$ python3 -q
>>> import numpy as np
>>> np.set_printoptions(precision=4, suppress=True, linewidth=160, sign=" ")
>>> def rd(a):
...     return np.round(a, 4) + 0
... 
>>> m1 = np.load("out4.npy")
>>> m1
array([[ 0,  0,  0,  0],
       [-1, -3,  0, -2],
       [ 0,  0,  0,  0]])
>>> # rows and columns are dependent
>>> rng = np.random.default_rng(239692)
>>> B = m1 + rng.integers(-2, 3, (3, 1)) @ rng.integers(-2, 3, (1, 4))
>>> B
array([[ 0,  1,  0, -1],
       [-1, -5,  0,  0],
       [ 0,  2,  0, -2]])
>>> np.linalg.matrix_rank(B - m1, tol=1e-8)
np.int64(1)
>>> np.abs(B - m1).sum(axis=1)
array([ 2,  4,  4])
>>> rd(np.linalg.svd(B - m1, compute_uv=False))
array([ 4.2426,  0.    ,  0.    ])
>>> E = np.array([[-1.6, -1.0, -1.0, 0.2],
...     [0.6, -0.2, -0.3, -0.2],
...     [0.8, -0.8, 0.9, 0.4]])
>>> E
array([[-1.6, -1. , -1. ,  0.2],
       [ 0.6, -0.2, -0.3, -0.2],
       [ 0.8, -0.8,  0.9,  0.4]])
>>> rd(np.diff(E, axis=0))
array([[ 2.2,  0.8,  0.7, -0.4],
       [ 0.2, -0.6,  1.2,  0.6]])
>>> rd(np.linalg.norm(E))
np.float64(2.7166)
>>> np.count_nonzero(E)
np.int64(12)
>>> np.linalg.matrix_rank(E)
np.int64(3)
>>> E[3]
Traceback (most recent call last):
  File "<python-input-18>", line 1, in <module>
    E[3]
    ~^^^
IndexError: index 3 is out of bounds for axis 0 with size 3
>>> x = np.array([3, 2, 2, 0])
>>> h = np.maximum(E @ x, 0)
>>> rd(E.T @ h)
array([ 2.56, -2.24,  2.1 ,  0.88])
>>> B = E / np.linalg.norm(E, axis=1, keepdims=True)
>>> cov = B @ B.T
>>> rd(cov)
array([[ 1.    , -0.3202, -0.4041],
       [-0.3202,  1.    ,  0.2656],
       [-0.4041,  0.2656,  1.    ]])
>>> (np.abs(cov) > 0.9).astype(int)
array([[ 1,  0,  0],
       [ 0,  1,  0],
       [ 0,  0,  1]])
>>> cov = E.T @ E
>>> np.linalg.matrix_rank(cov)
np.int64(3)
>>> (E @ E.T).shape
(3, 3)
>>> np.allclose(cov, cov.T)
True
>>> rd(np.diag(cov))
array([ 3.56,  1.68,  1.9 ,  0.24])
>>> rd(np.trace(cov)), rd((E ** 2).sum())
(np.float64(7.38), np.float64(7.38))
>>> B = np.array([[5, -2], [3, 0]])
>>> cent = np.kron(B, E)
>>> np.linalg.matrix_rank(cent)
np.int64(6)
>>> cent.shape
(6, 8)
>>> rd(np.linalg.norm(cent, 2)), rd(np.linalg.norm(B, 2) * np.linalg.norm(E, 2))
(np.float64(13.9391), np.float64(13.9391))
>>> rd(cent)
array([[-8. , -5. , -5. ,  1. ,  3.2,  2. ,  2. , -0.4],
       [ 3. , -1. , -1.5, -1. , -1.2,  0.4,  0.6,  0.4],
       [ 4. , -4. ,  4.5,  2. , -1.6,  1.6, -1.8, -0.8],
       [-4.8, -3. , -3. ,  0.6,  0. ,  0. ,  0. ,  0. ],
       [ 1.8, -0.6, -0.9, -0.6,  0. ,  0. ,  0. ,  0. ],
       [ 2.4, -2.4,  2.7,  1.2,  0. ,  0. ,  0. ,  0. ]])
>>> F = np.array([[-3, -5, -4, -3, -1],
...     [3, -5, 2, -4, 3],
...     [2, 0, -2, 4, 5],
...     [4, 1, 3, 2, 4],
...     [-1, -4, -3, -4, 1]])
>>> F
array([[-3, -5, -4, -3, -1],
       [ 3, -5,  2, -4,  3],
       [ 2,  0, -2,  4,  5],
       [ 4,  1,  3,  2,  4],
       [-1, -4, -3, -4,  1]])
>>> Q = F.astype(float).copy()
>>> for j in range(5):
...     Q[:, j] -= Q[:, :j] @ (Q[:, :j].T @ Q[:, j])
...     Q[:, j] /= np.linalg.norm(Q[:, j])
... 
>>> rd(Q.T @ Q)
array([[ 1.,  0.,  0.,  0.,  0.],
       [ 0.,  1.,  0.,  0.,  0.],
       [ 0.,  0.,  1.,  0.,  0.],
       [ 0.,  0.,  0.,  1.,  0.],
       [ 0.,  0.,  0.,  0.,  1.]])
>>> P = np.triu(np.array([[9, -3, 7, 4, -3],
...     [5, 6, -5, -1, 0],
...     [5, 1, 4, 5, -1],
...     [-2, -4, -7, -5, -8],
...     [-5, -9, -6, -6, 7]]), 1) + np.eye(5)
>>> B = P @ F @ np.linalg.inv(P)
>>> np.linalg.matrix_rank(B)
np.int64(5)
>>> rd(np.linalg.det(B))
np.float64(-120.0)
>>> P @ F - F @ P
array([[ 24.,  22.,  -3.,  87.,   2.],
       [-14.,   8., -39., -49., -50.],
       [ 21.,  15.,   4.,  16.,  55.],
       [  8.,  44.,   1.,   2.,  23.],
       [  0.,  -3., -13.,  15., -38.]])
>>> B = F / np.linalg.norm(F, axis=1, keepdims=True)
>>> cov = B @ B.T
>>> rd(np.degrees(np.arccos(np.clip(cov[4, 0], -1, 1))))
np.float64(25.0925)
>>> rd(cov[4])
array([ 0.9056,  0.5764, -0.1525, -0.4722,  1.    ])
>>> X = np.load("data.npy")
>>> X
array([[-0.0036,  0.0055,  0.9952,  2.0091],
       [ 0.0027, -0.0167,  0.9785,  2.0006],
       [ 0.005 ,  0.0005,  0.9672,  2.0289],
       [ 0.0183, -0.0031,  1.0166,  2.0332],
       [ 0.0191, -0.0171,  1.0147,  1.9926],
       [ 0.0095, -0.0238,  0.9858,  1.9656],
       [ 0.0152, -0.0265,  1.0329,  1.9928],
       [ 0.0021,  0.0299,  1.0127,  2.0218],
       [ 1.9965, -0.0061,  3.029 ,  2.0018],
       [ 2.0198,  0.0101,  3.0037,  2.0333],
       [ 2.0021, -0.0183,  2.9921,  1.995 ],
       [ 2.0268,  0.0004,  2.9846,  1.9971],
       [ 2.0184,  0.0554,  2.984 ,  1.9731],
       [ 2.0066, -0.0066,  2.9839,  1.9831],
       [ 1.988 ,  0.0101,  3.0046,  1.9901],
       [ 2.0043,  0.0227,  3.0184,  2.0149],
       [ 2.9799, -0.037 ,  1.0056,  0.0179],
       [ 3.0015, -0.0064,  0.9978,  0.0144],
       [ 3.0039, -0.0047,  1.0088, -0.0078],
       [ 2.9968,  0.0158,  0.9916, -0.001 ],
       [ 2.9876, -0.0085,  1.0283,  0.0175],
       [ 3.0198, -0.0114,  0.9954,  0.0116],
       [ 3.0077,  0.004 ,  1.0196,  0.0424],
       [ 2.9882,  0.0049,  1.0122,  0.011 ]])
>>> x = np.array([2, -3, -1, -2])
>>> y = X @ x
>>> rd(np.linalg.solve(X.T @ X, X.T @ y))
array([ 2., -3., -1., -2.])
>>> rd(np.linalg.lstsq(X, y)[0])
array([ 2., -3., -1., -2.])
>>> y = y + 0.05 * rng.normal(size=24)
>>> rd(y)
array([-5.0519, -4.9415, -4.9906, -5.0481, -4.8249, -4.9232, -4.8234, -5.1051, -2.9803, -3.0483, -2.9725, -2.998 , -3.0904, -2.9776, -3.0359, -3.1727,  5.1041,
        5.0198,  4.9999,  4.9476,  4.9481,  4.9671,  4.8904,  4.9956])
>>> c, *_ = np.linalg.lstsq(X, y)
>>> [round(float(np.linalg.norm(np.linalg.solve(X.T @ X + lam * np.eye(4), X.T @ y))), 2) for lam in (0, 1, 10, 100)]
[4.36, 2.95, 2.51, 1.02]
>>> rd(c)
array([ 2.0108, -3.159 , -1.0285, -1.9807])
>>> cov = np.cov(X, rowvar=False)
>>> rd(np.polyfit(X[:, 3], X[:, 1], 1))
array([ 0.0033, -0.0055])
>>> Xs = X - X.mean(axis=0)
>>> U, sig, Vt = np.linalg.svd(Xs, full_matrices=False)
>>> rd((sig ** 2).sum() ** 2 / (sig ** 4).sum())
np.float64(1.8314)
>>> rd(Xs.mean(axis=0))
array([ 0.,  0.,  0.,  0.])
>>> rd(Vt[0] * np.sign(Vt[0, np.abs(Vt[0]).argmax()]))
array([ 0.8136, -0.0001, -0.0533, -0.5789])
>>> rd(sig)
array([ 7.1981,  5.2588,  0.0914,  0.0683])
>>> B = X / np.sqrt((X ** 2).mean(axis=1, keepdims=True))
>>> np.linalg.matrix_rank(X - X.mean(axis=1, keepdims=True))
np.int64(3)
>>> rd(B[4])
array([ 0.0171, -0.0153,  0.9075,  1.7821])
>>> z = X[:, 1] > np.median(X[:, 1])
>>> f = X[z].mean(axis=0) - X[~z].mean(axis=0)
>>> np.argsort(-np.abs(f).round(6), kind="stable")
array([ 3,  2,  0,  1])
>>> z.astype(int)
array([ 1,  0,  1,  1,  0,  0,  0,  1,  0,  1,  0,  1,  1,  0,  1,  1,  0,  0,  0,  1,  0,  0,  1,  1])
>>> rd(f)
array([-0.1644,  0.0283,  0.3298,  0.3474])
